$ python -q
>>> import numpy as np
>>> from numpy import linalg as LA
>>> np.set_printoptions(suppress=True, linewidth=200)
>>> rnd = lambda a: np.round(a, 2) + 0
>>> feats = np.loadtxt("block7.csv", delimiter=",")
>>> feats
array([[ -8.,   2.,  -6.,   3.],
       [-14.,  -6.,  -2.,  -6.],
       [ -9.,   3.,  -9.,   1.],
       [-13.,   8.,  -2.,   8.],
       [-16.,  16.,  -1.,  10.],
       [ -8.,  23.,  -5.,   7.],
       [-12.,  20., -11.,   8.],
       [ -6.,  18., -14.,  13.],
       [  0.,  16., -16.,  21.],
       [  4.,  11.,  -7.,  17.],
       [ -3.,   2., -13.,  18.],
       [ -7.,  10., -18.,  26.],
       [-10.,  17., -18.,  30.],
       [ -5.,  20., -20.,  35.],
       [  3.,  13., -17.,  30.],
       [ -6.,   6., -18.,  25.],
       [  3.,  14., -12.,  19.],
       [ 12.,   5., -16.,  12.],
       [ 21.,   5., -19.,   8.],
       [ 29.,  14., -22.,   2.],
       [ 38.,  14., -21.,  -6.],
       [ 43.,   8., -25.,   1.],
       [ 50.,   0., -32.,   4.],
       [ 51.,   6., -24.,   8.],
       [ 52.,  12., -33.,  10.],
       [ 57.,   6., -32.,   3.],
       [ 66.,   4., -35.,  -6.],
       [ 71.,  13., -40., -13.],
       [ 72.,  12., -40., -15.],
       [ 72.,  19., -38., -14.],
       [ 74.,  28., -37., -18.],
       [ 72.,  25., -31., -11.],
       [ 64.,  31., -35.,  -9.],
       [ 70.,  40., -30.,  -4.],
       [ 74.,  40., -39.,   5.],
       [ 73.,  39., -46.,  10.],
       [ 64.,  43., -42.,  18.],
       [ 56.,  38., -37.,  24.],
       [ 51.,  36., -36.,  29.],
       [ 53.,  35., -36.,  20.],
       [ 45.,  41., -43.,  29.],
       [ 40.,  40., -50.,  33.],
       [ 40.,  42., -57.,  32.]])
>>> basis = feats[[25, 8]].astype(float)
>>> for _ in range(7):
...     z = LA.norm(feats[:, None] - basis, axis=-1).argmin(axis=1)
...     basis = np.array([feats[z == j].mean(axis=0) for j in range(2)])
... 
>>> z
array([1, 1, 1, 1, 1, 1, 1, 1, 1, 1, 1, 1, 1, 1, 1, 1, 1, 1, 1, 0, 0, 0, 0, 0, 0, 0, 0, 0, 0, 0, 0, 0, 0, 0, 0, 0, 0, 0, 0, 0, 0, 0, 0])
>>> rnd(basis[1] - basis[0])
array([-61.27, -13.73,  24.09,   9.5 ])
>>> J = np.load("data.npy")
>>> J
array([[ 0.1 , -1.5 ,  0.2 , -0.9 ,  0.  ,  1.  ,  0.  ],
       [ 1.8 ,  0.2 ,  0.9 , -1.1 ,  0.9 , -0.6 , -0.7 ],
       [ 0.3 ,  0.7 , -0.6 ,  0.2 , -0.1 , -0.5 ,  0.2 ],
       [-1.6 ,  1.3 ,  0.8 , -1.8 ,  0.2 ,  0.9 , -0.2 ],
       [ 1.7 , -0.7 ,  2.9 ,  0.9 ,  0.3 , -0.4 , -0.6 ],
       [-1.18,  1.07, -0.5 ,  1.86, -0.13, -1.4 ,  0.1 ],
       [-1.2 ,  1.  , -0.5 ,  1.8 , -0.2 , -1.4 ,  0.1 ],
       [ 0.4 ,  0.1 ,  1.5 , -0.8 , -0.2 , -1.3 , -0.7 ],
       [ 0.2 ,  0.9 ,  0.6 ,  1.1 ,  0.3 , -0.5 , -0.5 ]])
>>> proj = J @ LA.solve(J.T @ J, J.T)
>>> LA.matrix_rank(np.eye(9) - proj)
np.int64(2)
>>> np.allclose(proj @ proj, proj)
True
>>> rnd(proj @ J[:, 3])
array([-0.9 , -1.1 ,  0.2 , -1.8 ,  0.9 ,  1.86,  1.8 , -0.8 ,  1.1 ])
